$ ipython --no-banner

In [1]: import numpy as np

In [2]: import numpy.linalg as la

In [3]: np.set_printoptions(precision=2, suppress=True, linewidth=200)

In [4]: arr = np.load("x.npy")

In [5]: print(arr)
[[ 0  4 -4  2 -2 -3  4  4  1 -2  5 -2 -5 -1  1]
 [ 0  0 -4 -5 -1 -5  1 -3  0  3  4 -3 -4  3 -5]
 [ 0  0  0 -5  2 -2 -5 -3 -5  4 -4 -5  4  2 -2]
 [ 0  0  0  0 -4 -2  0  1 -3  1  5  2  4  2 -2]
 [ 0  0  0  0  0 -4  5  1 -2  5 -1  4  1 -5  2]
 [ 0  0  0  0  0  0  2  1  0  3 -2  2 -3 -2 -5]
 [ 0  0  0  0  0  0  0  1 -1  1 -4  0 -4  1 -4]
 [ 0  0  0  0  0  0  0  0  2  5  1  5 -1  4 -2]
 [ 0  0  0  0  0  0  0  0  0 -2  0  5  0  3  5]
 [ 0  0  0  0  0  0  0  0  0  0 -1  1  5  2 -5]
 [ 0  0  0  0  0  0  0  0  0  0  0 -3 -3 -1 -3]
 [ 0  0  0  0  0  0  0  0  0  0  0  0  5  5  1]
 [ 0  0  0  0  0  0  0  0  0  0  0  0  0  2 -3]
 [ 0  0  0  0  0  0  0  0  0  0  0  0  0  0  2]
 [ 0  0  0  0  0  0  0  0  0  0  0  0  0  0  0]]

In [6]: Uu, s, vt = la.svd(arr)

In [7]: print(np.argmax(s[:-1] / (s[1:] + 1e-6)) + 1)
14

In [8]: B = Uu[:, :14] @ np.diag(s[:14]) @ vt[:14]

In [9]: print(round(np.abs(arr - B).max(), 2))
0.0

In [10]: print(la.matrix_rank(B))
14

In [11]: print(la.matrix_rank(arr, rtol=0.05))
10

In [12]: print(np.round(la.norm(arr - B) / la.norm(arr), 2))
0.0

In [13]: print(round(np.trace(la.pinv(arr) @ arr), 2))
14.0

In [14]: rng = np.random.default_rng(4865)

In [15]: labels = rng.permutation(15)

In [16]: print(labels)
[ 7  6 12  1 10  5  2  3  0  9 14  8 11 13  4]

In [17]: B = arr[labels][:, labels]

In [18]: print(np.trace(B))
0

In [19]: print(np.allclose(B, arr))
False

In [20]: print(np.diag(B))
[0 0 0 0 0 0 0 0 0 0 0 0 0 0 0]

In [21]: m1 = rng.normal(size=(48, 11))

In [22]: m1 = 10 * m1 / la.norm(m1, axis=1, keepdims=True)

In [23]: print(m1)
[[-2.07 -4.81 -0.75 -3.9  -2.54 -0.92 -0.81  0.22  0.37  6.85 -1.34]
 [ 1.63  4.58 -1.61  4.87  0.64  4.06 -0.62 -3.67  1.78  2.48  3.16]
 [ 1.74 -0.55  3.78  4.92  1.39  1.1   5.55  3.64  2.4  -1.81  1.38]
 [-0.12 -1.88  1.72  0.57  1.13 -5.19 -2.57  3.88  4.14  4.93 -1.39]
 [-3.11 -0.18  5.    0.6   3.85 -2.29  1.95  0.69  2.24  5.12 -3.06]
 [-4.12 -2.19 -4.69  1.42 -2.03 -3.25 -2.68  1.08  4.35  3.48 -0.4 ]
 [ 3.04  5.24  3.76  0.45 -2.71  4.45 -0.64 -2.35 -1.32  1.12 -3.59]
 [-0.19 -2.86 -0.91 -0.25 -3.41 -1.31 -2.56  0.23  4.44 -2.63  6.66]
 [-4.93 -4.24 -3.16 -0.39  0.45 -0.74 -3.36 -3.4   2.96  3.31 -2.06]
 [-0.24  1.72 -1.31 -1.12  4.34 -1.15 -0.18  6.53 -1.27  0.96  5.36]
 [ 1.69  1.54  0.97 -0.55 -1.8  -5.1  -4.59 -6.08  0.63  0.42 -2.36]
 [ 2.87 -0.17 -0.35 -0.4  -0.6  -8.12 -0.91  2.75 -2.46  1.1  -3.08]
 [ 0.73 -1.58 -4.8  -1.94 -4.42  1.27  0.64 -1.    4.56 -5.02 -1.27]
 [-0.96 -1.66  3.2   3.07 -0.54 -1.35 -1.26  0.99 -0.04  1.45  8.36]
 [ 0.25  5.31 -3.17  3.21  1.16 -0.45 -1.61 -6.18  1.68  1.96  1.55]
 [ 1.42  2.95 -1.82  0.85 -2.33  1.92 -2.19 -6.52  2.81 -3.91 -2.38]
 [-4.68 -0.46  3.39 -2.68 -2.18  1.39  4.64  1.58  3.96 -3.19 -1.61]
 [-0.12  2.77 -2.05  3.33  2.23 -6.59 -0.01  0.24 -4.57 -0.97 -2.57]
 [-1.71 -4.16  1.66  4.95 -0.92 -3.13 -0.67  0.55  5.25  3.39 -1.44]
 [ 7.22  2.66  0.02 -4.23  2.1   1.87  1.3   1.94  0.64  2.81 -1.11]
 [ 2.11 -2.67 -1.27  2.76 -3.44  1.85 -2.26 -0.7   0.09 -1.76  7.43]
 [ 0.39 -3.98  1.11 -5.94  3.93  3.1   0.01  3.91 -1.65 -1.35  1.62]
 [ 3.66  4.49 -2.64 -0.22  1.86 -0.83 -5.89  0.09 -2.54 -2.95 -2.33]
 [ 3.98 -1.79  1.84 -4.46  3.74  2.22  0.89  1.29  3.68  4.7   0.85]
 [-0.06  5.65 -5.61 -1.87 -2.57  1.22  2.09  2.53 -1.08 -3.63 -0.07]
 [-3.9  -0.18 -0.51 -3.49 -3.27  4.    2.82  4.22 -4.1   0.38 -1.73]
 [ 3.79  5.11  3.08  2.27 -2.73 -3.96 -0.57  0.33  0.92  0.42 -4.5 ]
 [ 4.82  0.38 -3.27  4.76 -0.93 -3.09  3.16  0.88 -0.95  3.39 -3.11]
 [-1.86  0.83  0.38 -2.83  2.19 -4.82  1.46  4.56  0.04 -3.37 -5.04]
 [ 4.07 -3.47  1.02 -3.72  1.63 -0.68  2.54  2.3   0.85 -1.35  6.25]
 [ 0.24  4.18  4.33  1.15 -1.63  0.17 -3.43  1.14 -4.3  -5.23  0.9 ]
 [-1.27 -0.13  0.12 -1.19 -3.26 -6.61  1.43 -5.2   1.77  2.29  2.26]
 [ 2.26  0.06 -1.88 -3.8   3.55  5.62 -3.69 -0.19 -3.1   1.06  2.89]
 [-5.71 -0.15 -1.07  3.29  1.25 -3.35 -4.25 -1.29 -4.28  2.03  0.7 ]
 [ 3.07  1.25 -0.71  0.6  -5.2  -0.23  4.3   4.23 -3.95  2.18  2.08]
 [-4.44 -3.74 -1.75 -1.93 -0.2   0.12 -0.4   2.41 -2.08 -6.75 -1.89]
 [ 0.61 -2.74 -3.5  -1.39  2.38 -6.18  0.74  3.53 -2.1   4.07 -0.26]
 [-0.71  4.37  1.83  3.71 -2.52 -1.06  6.15 -1.33 -0.21  2.05  3.46]
 [ 2.06  1.93  4.36  0.86  2.36 -3.48 -3.26 -2.15  3.89  0.47  4.9 ]
 [ 1.91  2.3   1.23  0.85 -0.87  6.41  4.8   3.82  2.52 -0.72 -1.58]
 [ 0.16 -7.66  4.74 -1.6   2.11 -0.01 -0.58  0.84 -1.68 -1.75 -2.2 ]
 [-2.96  1.   -0.19 -2.67  2.01  1.67 -1.49  2.63  1.68 -4.36 -6.73]
 [-1.26  4.43 -0.87  2.44 -4.29 -0.54 -5.8   2.34 -2.52 -1.58 -2.34]
 [-1.83 -0.33  2.96 -1.41  0.54 -4.87  5.77 -0.28  3.17  1.72 -3.94]
 [ 1.51 -1.55  1.19  5.83 -0.59 -4.75  4.2  -4.33  0.36 -0.41 -0.51]
 [-4.05 -3.07 -2.61 -5.73  1.84  0.41 -3.82  2.39  2.68 -1.13  1.47]
 [ 1.38 -2.3  -1.27 -1.52 -3.12  2.92 -0.46 -1.13  0.84 -8.25 -0.6 ]
 [-2.03  1.39 -0.17 -2.33  1.02 -1.6   2.74 -3.74  4.98  5.47  2.96]]

In [24]: print(round(float(la.norm(m1[43], 1)), 2), np.round(la.norm(m1[43], np.inf), 2))
26.8 5.77

In [25]: print(np.round(la.norm(m1, "nuc"), 2))
222.82

In [26]: print(round(float(m1[43] @ m1[6]), 2))
-11.04

In [27]: print(round(float(la.norm(m1[43] - m1[6])), 2))
14.9

In [28]: Xc = m1 - m1.mean(axis=0)

In [29]: evecs = la.svd(Xc)[2][:8]

In [30]: B = Xc - Xc @ evecs.T @ evecs

In [31]: print(B.std(axis=0))
[0.63 1.25 0.84 1.28 1.45 0.76 0.87 1.21 1.32 0.68 0.65]

In [32]: print(la.norm(B, axis=1).round(6).argmax())
40

In [33]: print((Xc @ evecs.T).std(axis=0))
[4.08 3.92 3.57 3.44 3.12 2.88 2.57 2.38]

In [34]: W0 = np.load("a.npy")

In [35]: print(W0.round(2) + 0)
[[-0.33 -0.26 -0.45  0.18  0.05  0.36  0.48  0.37  0.29]
 [ 0.07 -0.16 -0.41  0.1  -0.59 -0.51 -0.24  0.02  0.35]
 [-0.73  0.52 -0.13  0.23  0.14 -0.26 -0.13 -0.11 -0.08]
 [-0.13  0.39  0.07 -0.55 -0.26  0.4  -0.14 -0.06  0.52]
 [ 0.33  0.45 -0.25 -0.05 -0.07 -0.18  0.68 -0.35 -0.02]
 [ 0.2   0.4   0.   -0.16  0.01 -0.21  0.01  0.85 -0.15]
 [-0.13  0.01  0.73  0.35 -0.32 -0.14  0.34  0.11  0.28]
 [-0.4  -0.29  0.07 -0.55 -0.36 -0.16  0.27  0.01 -0.47]
 [-0.07 -0.22  0.1  -0.38  0.57 -0.51  0.13 -0.01  0.44]]

In [36]: C2 = W0.T @ W0

In [37]: print(la.eigvalsh(C2)[::-1])
[1. 1. 1. 1. 1. 1. 1. 1. 1.]

In [38]: print(la.svd(W0, compute_uv=False) ** 2)
[1. 1. 1. 1. 1. 1. 1. 1. 1.]

In [39]: print(np.diag(C2))
[1. 1. 1. 1. 1. 1. 1. 1. 1.]

In [40]: print(np.trace(C2), round((W0 ** 2).sum(), 2))
9.0 9.0

In [41]: print(round(np.abs(la.eigvals(W0)).max(), 2))
1.0

In [42]: print(np.round(np.trace(W0), 2))
-0.67

In [43]: print((W0 - W0.T) / 2)
[[ 0.   -0.16  0.14  0.16 -0.14  0.08  0.31  0.38  0.18]
 [ 0.16  0.   -0.47 -0.14 -0.52 -0.45 -0.12  0.16  0.28]
 [-0.14  0.47  0.    0.08  0.19 -0.13 -0.43 -0.09 -0.09]
 [-0.16  0.14 -0.08  0.   -0.11  0.28 -0.25  0.25  0.45]
 [ 0.14  0.52 -0.19  0.11  0.   -0.09  0.5   0.01 -0.3 ]
 [-0.08  0.45  0.13 -0.28  0.09  0.    0.07  0.5   0.18]
 [-0.31  0.12  0.43  0.25 -0.5  -0.07  0.   -0.08  0.08]
 [-0.38 -0.16  0.09 -0.25 -0.01 -0.5   0.08  0.   -0.23]
 [-0.18 -0.28  0.09 -0.45  0.3  -0.18 -0.08  0.23  0.  ]]

In [44]: print(np.round(W0 @ W0, 2) + 0)
[[ 0.26 -0.03  0.72 -0.49 -0.1  -0.15  0.28  0.25 -0.02]
 [-0.04 -0.72  0.1  -0.27  0.32  0.32 -0.33 -0.2   0.21]
 [ 0.4   0.13  0.01 -0.16 -0.4  -0.3  -0.48 -0.54  0.12]
 [ 0.09 -0.26 -0.14  0.08  0.31 -0.76 -0.26  0.4  -0.03]
 [ 0.1  -0.3   0.18  0.55 -0.37 -0.04  0.18  0.11  0.62]
 [-0.39 -0.46 -0.22 -0.21 -0.57 -0.21  0.24 -0.08 -0.32]
 [-0.77  0.26  0.35 -0.06  0.03 -0.22 -0.24 -0.11  0.29]
 [-0.02 -0.15  0.49  0.53 -0.03  0.06 -0.27 -0.1  -0.61]
 [ 0.03 -0.08  0.07  0.13  0.4  -0.33  0.55 -0.63  0.  ]]

In [45]: print(round(float(la.det(W0)), 2))
1.0

In [46]: labels = rng.permutation(9)

In [47]: print(labels)
[8 6 0 3 7 1 2 5 4]

In [48]: B = W0[labels][:, labels]

In [49]: print(np.round(la.det(B), 2), round(float(la.det(W0[labels])), 2))
1.0 -1.0

In [50]: print(np.sort(np.abs(la.eigvals(B))))
[1. 1. 1. 1. 1. 1. 1. 1. 1.]

In [51]: J = np.array([[1, 0, 0, 0, 0, 0],
    ...:     [2, 0, 0, 0, 0, 0],
    ...:     [0, 1, 2, 0, 0, 0],
    ...:     [3, 3, 3, 0, 0, 0],
    ...:     [2, 2, 0, 1, 2, 0],
    ...:     [0, 0, 0, 1, 2, 1]])

In [52]: print(J)
[[1 0 0 0 0 0]
 [2 0 0 0 0 0]
 [0 1 2 0 0 0]
 [3 3 3 0 0 0]
 [2 2 0 1 2 0]
 [0 0 0 1 2 1]]

In [53]: vec = np.array([0, -2, 2, -1, 1, 2])

In [54]: print(J @ (2 * vec))
[ 0  0  4  0 -6  6]

In [55]: print(J @ np.eye(6)[2])
[0. 0. 2. 3. 0. 0.]

In [56]: print(la.norm(J @ vec) <= la.norm(J, 2) * la.norm(vec) + 1e-9)
True

In [57]: print((J * vec).sum(axis=1))
[ 0  0  2  0 -3  3]

In [58]: print(np.sign((J @ vec).round(6)))
[ 0  0  1  0 -1  1]

In [59]: Uu, s, vt = la.svd(J)

In [60]: evecs = vt[:(s > 1e-8).sum()]

In [61]: vec = J[4] + 2 * J[1] + rng.integers(2) * np.eye(6)[5]

In [62]: print(vec)
[6. 2. 0. 1. 2. 1.]

In [63]: print(np.round(evecs.T @ evecs, 2) + 0)
[[1.  0.  0.  0.  0.  0. ]
 [0.  1.  0.  0.  0.  0. ]
 [0.  0.  1.  0.  0.  0. ]
 [0.  0.  0.  0.2 0.4 0. ]
 [0.  0.  0.  0.4 0.8 0. ]
 [0.  0.  0.  0.  0.  1. ]]

In [64]: r = la.matrix_rank(J)

In [65]: print(r)
5

In [66]: N = la.svd(J)[2][r:].T

In [67]: print(np.round(J @ N, 2) + 0)
[[0.]
 [0.]
 [0.]
 [0.]
 [0.]
 [0.]]

In [68]: print([int(la.matrix_rank(np.delete(J, i, axis=0))) for i in range(6)])
[5, 5, 4, 4, 4, 4]

In [69]: print(np.round(N[:, 0] / N[np.abs(N[:, 0]).round(6).argmax(), 0], 2) + 0)
[ 0.   0.   0.   1.  -0.5  0. ]

In [70]: print(np.allclose(J @ N, 0))
True

In [71]: print(N.shape)
(6, 1)

In [72]: print(round(la.norm(J) ** 2 / la.norm(J, 2) ** 2, 2))
1.46

In [73]: print(np.round(la.norm(J, 1), 2), round(float(la.norm(J, np.inf)), 2))
8.0 9.0

In [74]: feats = np.loadtxt("w.csv", delimiter=",")

In [75]: print(feats)
[[ 2.  0.  0.  0.  0.  0.  0.  0.  0.  0.  0.]
 [ 2. -3.  0.  0.  0.  0.  0.  0.  0.  0.  0.]
 [-4.  3.  5.  0.  0.  0.  0.  0.  0.  0.  0.]
 [-1.  5.  5.  1.  0.  0.  0.  0.  0.  0.  0.]
 [-2. -3.  5.  4.  4.  0.  0.  0.  0.  0.  0.]
 [-3.  4.  5.  3.  4.  4.  0.  0.  0.  0.  0.]
 [ 0. -1.  1. -2.  4. -4.  1.  0.  0.  0.  0.]
 [ 3.  0. -3. -3.  2. -2. -5.  5.  0.  0.  0.]
 [ 5.  3. -5. -2. -3. -4. -5.  3.  4.  0.  0.]
 [-2.  1.  4.  3. -5.  3.  3.  1.  5. -5.  0.]
 [ 4.  3.  1. -4.  3. -1.  0.  1.  5. -2.  3.]]

In [76]: B = feats / np.sqrt((feats ** 2).mean(axis=1, keepdims=True))

In [77]: print(la.matrix_rank(feats - feats.mean(axis=1, keepdims=True)))
10

In [78]: print(la.norm(B, axis=1))
[3.32 3.32 3.32 3.32 3.32 3.32 3.32 3.32 3.32 3.32 3.32]

In [79]: print(la.matrix_rank(B) == la.matrix_rank(feats))
True
